In [1]: import numpy as np

In [2]: np.set_printoptions(precision=2, suppress=True, linewidth=140)

In [3]: def tidy(a):
   ...:     return np.round(a, 2) + 0
   ...: 

In [4]: O, _ = np.linalg.qr(np.array([[0.1, -1.5, -0.9, 0.5, 0.7],
   ...:     [-0.7, 0.9, 1.0, 1.5, -1.4],
   ...:     [1.4, -1.0, -0.3, 0.0, 0.7],
   ...:     [-1.6, 1.8, -0.4, 0.7, -0.3],
   ...:     [-1.4, -0.9, -0.1, 0.8, 0.8],
   ...:     [1.1, -0.4, 0.0, 0.0, 0.8],
   ...:     [-1.4, -0.1, 0.8, 0.2, 0.4],
   ...:     [2.5, 1.5, -0.7, -0.5, -0.9]]))

In [5]: arr = O @ O.T

In [6]: print(tidy(arr))
[[ 0.67 -0.02  0.17 -0.01  0.29 -0.1  -0.3  -0.06]
 [-0.02  1.    0.01 -0.01  0.04 -0.02  0.01  0.03]
 [ 0.17  0.01  0.37 -0.17  0.1   0.39 -0.03  0.1 ]
 [-0.01 -0.01 -0.17  0.89  0.21  0.03  0.04  0.15]
 [ 0.29  0.04  0.1   0.21  0.36  0.11  0.09 -0.27]
 [-0.1  -0.02  0.39  0.03  0.11  0.65  0.19  0.12]
 [-0.3   0.01 -0.03  0.04  0.09  0.19  0.39 -0.31]
 [-0.06  0.03  0.1   0.15 -0.27  0.12 -0.31  0.67]]

In [7]: rng = np.random.default_rng(51148)

In [8]: lab = rng.permutation(8)

In [9]: print(lab)
[6 3 4 1 0 5 7 2]

In [10]: B = arr[lab][:, lab]

In [11]: print(tidy(np.diag(B)))
[0.39 0.89 0.36 1.   0.67 0.65 0.67 0.37]

In [12]: print(np.abs(np.diag(np.linalg.qr(arr)[1])) > 1e-9)
[ True  True  True  True  True False False False]

In [13]: print(np.allclose(arr[:-1].T @ np.linalg.lstsq(arr[:-1].T, arr[-1])[0], arr[-1]))
True

In [14]: print(tidy(np.trace(np.linalg.pinv(arr) @ arr)))
5.0

In [15]: print(tidy(arr @ np.linalg.pinv(arr) @ arr))
[[ 0.67 -0.02  0.17 -0.01  0.29 -0.1  -0.3  -0.06]
 [-0.02  1.    0.01 -0.01  0.04 -0.02  0.01  0.03]
 [ 0.17  0.01  0.37 -0.17  0.1   0.39 -0.03  0.1 ]
 [-0.01 -0.01 -0.17  0.89  0.21  0.03  0.04  0.15]
 [ 0.29  0.04  0.1   0.21  0.36  0.11  0.09 -0.27]
 [-0.1  -0.02  0.39  0.03  0.11  0.65  0.19  0.12]
 [-0.3   0.01 -0.03  0.04  0.09  0.19  0.39 -0.31]
 [-0.06  0.03  0.1   0.15 -0.27  0.12 -0.31  0.67]]

In [16]: B = arr / np.sqrt((arr ** 2).mean(axis=1, keepdims=True))

In [17]: print(np.linalg.matrix_rank(arr - arr.mean(axis=1, keepdims=True)))
5

In [18]: print(tidy(np.linalg.norm(B, axis=1)))
[2.83 2.83 2.83 2.83 2.83 2.83 2.83 2.83]

In [19]: print(tidy(B[3]))
[-0.04 -0.04 -0.49  2.67  0.62  0.09  0.12  0.44]

In [20]: X = np.array([[3, 0, 0, 1, 1, 0, 2, 1],
    ...:     [3, 2, 3, 1, 1, 3, 3, 3],
    ...:     [1, 1, 1, 2, 3, 3, 2, 3],
    ...:     [0, 0, 2, 0, 3, 1, 2, 3],
    ...:     [2, 1, 1, 0, 1, 1, 1, 1],
    ...:     [0, 1, 2, 2, 1, 1, 1, 1],
    ...:     [3, 0, 0, 2, 2, 1, 0, 1]])

In [21]: X @ X
---------------------------------------------------------------------------
ValueError                                Traceback (most recent call last)
Cell In[21], line 1
----> 1 X @ X

ValueError: matmul: Input operand 1 has a mismatch in its core dimension 0, with gufunc signature (n?,k),(k,m?)->(n?,m?) (size 7 is different from 8)

In [22]: G = X.T @ X

In [23]: print(np.trace(G), (X ** 2).sum())
174 174

In [24]: print(np.diag(G))
[32  7 19 14 26 22 23 31]

In [25]: print((X @ X.T).shape)
(7, 7)

In [26]: left, sig, Vh = np.linalg.svd(X, full_matrices=False)

In [27]: print(tidy(np.abs(Vh[0])))
[0.37 0.19 0.32 0.25 0.39 0.38 0.39 0.46]

In [28]: print(tidy(left.T @ left))
[[1. 0. 0. 0. 0. 0. 0.]
 [0. 1. 0. 0. 0. 0. 0.]
 [0. 0. 1. 0. 0. 0. 0.]
 [0. 0. 0. 1. 0. 0. 0.]
 [0. 0. 0. 0. 1. 0. 0.]
 [0. 0. 0. 0. 0. 1. 0.]
 [0. 0. 0. 0. 0. 0. 1.]]

In [29]: print(tidy(np.cumsum(sig ** 2) / np.sum(sig ** 2)))
[0.78 0.88 0.94 0.97 0.99 1.   1.  ]

In [30]: feats = np.load("sample3.npy")

In [31]: print(feats)
[[ -2  -1   1   5  -6   7   4]
 [  2  -5   3  10 -13   5  11]
 [  1  -2   7  12  -7  12   6]
 [ -4  -5  13  13  -6  20  12]
 [ -9   0  11  11  -7  24   8]
 [ -2  -8  20   9   0  20   5]
 [ -9  -8  21   2   7  19  13]
 [ -7 -12  19   1   5  16  11]
 [ -9 -12  20  -6   0  24  14]
 [-18  -3  27   0   6  24   9]
 [-15  -8  27  -4   2  32   6]
 [-24   1  25   1  -3  26   4]
 [-32   0  34  -6 -12  32   2]
 [-24   2  29 -11 -14  24   3]
 [-33   4  35 -12  -9  31   0]
 [-31  -1  39 -15 -13  40  -5]
 [-38  -7  39 -13 -11  33   2]
 [-35  -8  33  -6 -19  28  -1]]

In [32]: d = np.linalg.norm(feats[:, None] - feats[None], axis=-1)

In [33]: print(tidy(d[:5, :5]))
[[ 0.   12.77 11.18 21.47 22.18]
 [12.77  0.   11.83 20.49 24.84]
 [11.18 11.83  0.   13.11 16.4 ]
 [21.47 20.49 13.11  0.    9.54]
 [22.18 24.84 16.4   9.54  0.  ]]

In [34]: print(d.shape)
(18, 18)

In [35]: print(d[3].round(6).argsort(kind="stable")[:4])
[3 4 5 2]

In [36]: print(d.mean(axis=1).argmax())
1

In [37]: print(np.linalg.matrix_rank(d ** 2))
9

In [38]: print(np.unravel_index(d.round(6).argmax(), d.shape))
(np.int64(1), np.int64(15))
